>>> import numpy as np
>>> import numpy.linalg as la
>>> np.set_printoptions(suppress=True, linewidth=200)
>>> def rd(a):
...     return np.round(a, 2) + 0
... 
>>> M = np.load("x.npy")
>>> print(M)
[[-0.8  2.   1.2]
 [ 1.1  2.   0.1]
 [-0.4 10.  -0.6]
 [ 1.4 22.   0.2]]
>>> rng = np.random.default_rng(15555)
>>> idx = rng.permutation(3)
>>> M2 = M[:, idx] * rng.choice([-1, 1], 3)
>>> print(M2)
[[ 1.2  0.8  2. ]
 [ 0.1 -1.1  2. ]
 [-0.6  0.4 10. ]
 [ 0.2 -1.4 22. ]]
>>> U, _, Vh = la.svd(M.T @ M2)
>>> print(idx)
[2 0 1]
>>> F = np.load("m.npy")
>>> print(F)
[[ 0  0 -2]
 [ 0  0 -2]
 [ 2  2  0]]
>>> x = np.array([2, 2, -2])
>>> print(rd(la.svd(F, compute_uv=False)))
[2.83 2.83 0.  ]
>>> Q = la.solve(np.eye(3) - F, np.eye(3) + F)
>>> print(rd(la.det(Q)))
1.0
>>> print(np.abs(np.diag(la.qr(F)[1])) > 1e-9)
[ True False  True]
>>> print(np.allclose(F[:-1].T @ la.lstsq(F[:-1].T, F[-1])[0], F[-1]))
False
>>> print(np.unique(F.round(6), axis=0).shape)
(2, 3)
>>> print(rd(F @ la.pinv(F) @ F))
[[ 0.  0. -2.]
 [ 0.  0. -2.]
 [ 2.  2.  0.]]
>>> print(la.matrix_rank(F, rtol=0.1))
2
>>> print(np.argsort(-la.norm(F, axis=0).round(6), kind="stable")[:3])
[2 0 1]
>>> x = np.array([1, 2, 7])
>>> a = np.maximum(F @ x, 0)
>>> print(np.maximum(F @ x, 0) - np.maximum(-F @ x, 0))
[-14 -14   6]
>>> print(np.maximum(F @ (3 * x), 0))
[ 0  0 18]
>>> print(np.flatnonzero(a > 1e-9))
[2]
>>> print(rd(np.tanh(F @ x)))
[-1. -1.  1.]
>>> m1 = np.loadtxt("sample7.csv", delimiter=",")
>>> print(m1)
[[ 0.51  1.01  0.06]
 [-0.46 -0.79  0.03]
 [ 0.43  0.85 -0.05]
 [-0.17 -0.4  -0.02]
 [-0.59 -1.2   0.05]
 [ 1.49  2.91  0.04]
 [ 0.15  0.28  0.05]
 [ 0.25  0.49  0.02]
 [-0.87 -1.64 -0.1 ]
 [-0.81 -1.3  -0.02]
 [-0.16 -0.32 -0.02]
 [ 1.01  2.07  0.  ]
 [ 0.34  0.72 -0.11]
 [-0.65 -1.32  0.  ]
 [ 0.98  2.   -0.01]
 [ 0.59  1.28  0.1 ]
 [ 0.86  1.86  0.04]
 [ 0.25  0.4  -0.02]
 [ 1.45  2.81  0.11]
 [-0.09 -0.03 -0.04]
 [ 0.8   1.75 -0.04]
 [ 0.26  0.64 -0.06]
 [-0.09 -0.25  0.04]
 [-0.42 -0.89 -0.02]
 [ 0.53  0.96 -0.01]
 [-1.61 -3.08  0.01]]
>>> Ac = (m1 - m1.mean(axis=0)) / m1.std(axis=0)
>>> print(rd(Ac.std(axis=0)))
[1. 1. 1.]
>>> b = la.lstsq(np.delete(Ac, 2, axis=1), Ac[:, 2])[0]
>>> print(np.abs(b).argmax())
0
>>> U, sigma, Vh = la.svd(m1)
>>> print(np.argmax(sigma[:-1] / (sigma[1:] + 1e-6)) + 1)
1
>>> M2 = U[:, :1] @ np.diag(sigma[:1]) @ Vh[:1]
>>> print(rd(la.norm(m1 - M2) / la.norm(m1)))
0.04
>>> print(la.matrix_rank(M2))
1
>>> C = m1[[9, 6]].astype(float)
>>> for _ in range(5):
...     idx = la.norm(m1[:, None] - C, axis=-1).argmin(axis=1)
...     C = np.array([m1[idx == j].mean(axis=0) for j in range(2)])
... 
>>> print(idx)
[1 0 1 0 0 1 1 1 0 0 0 1 1 0 1 1 1 1 1 0 1 1 0 0 1 0]
>>> print(rd(C[1] - C[0]))
[1.2  2.36 0.02]
>>> print(rd(C))
[[-0.54 -1.02 -0.01]
 [ 0.66  1.34  0.01]]
>>> print(np.abs(C[1] - C[0]).argmax())
1
>>> print(np.bincount(idx))
[11 15]
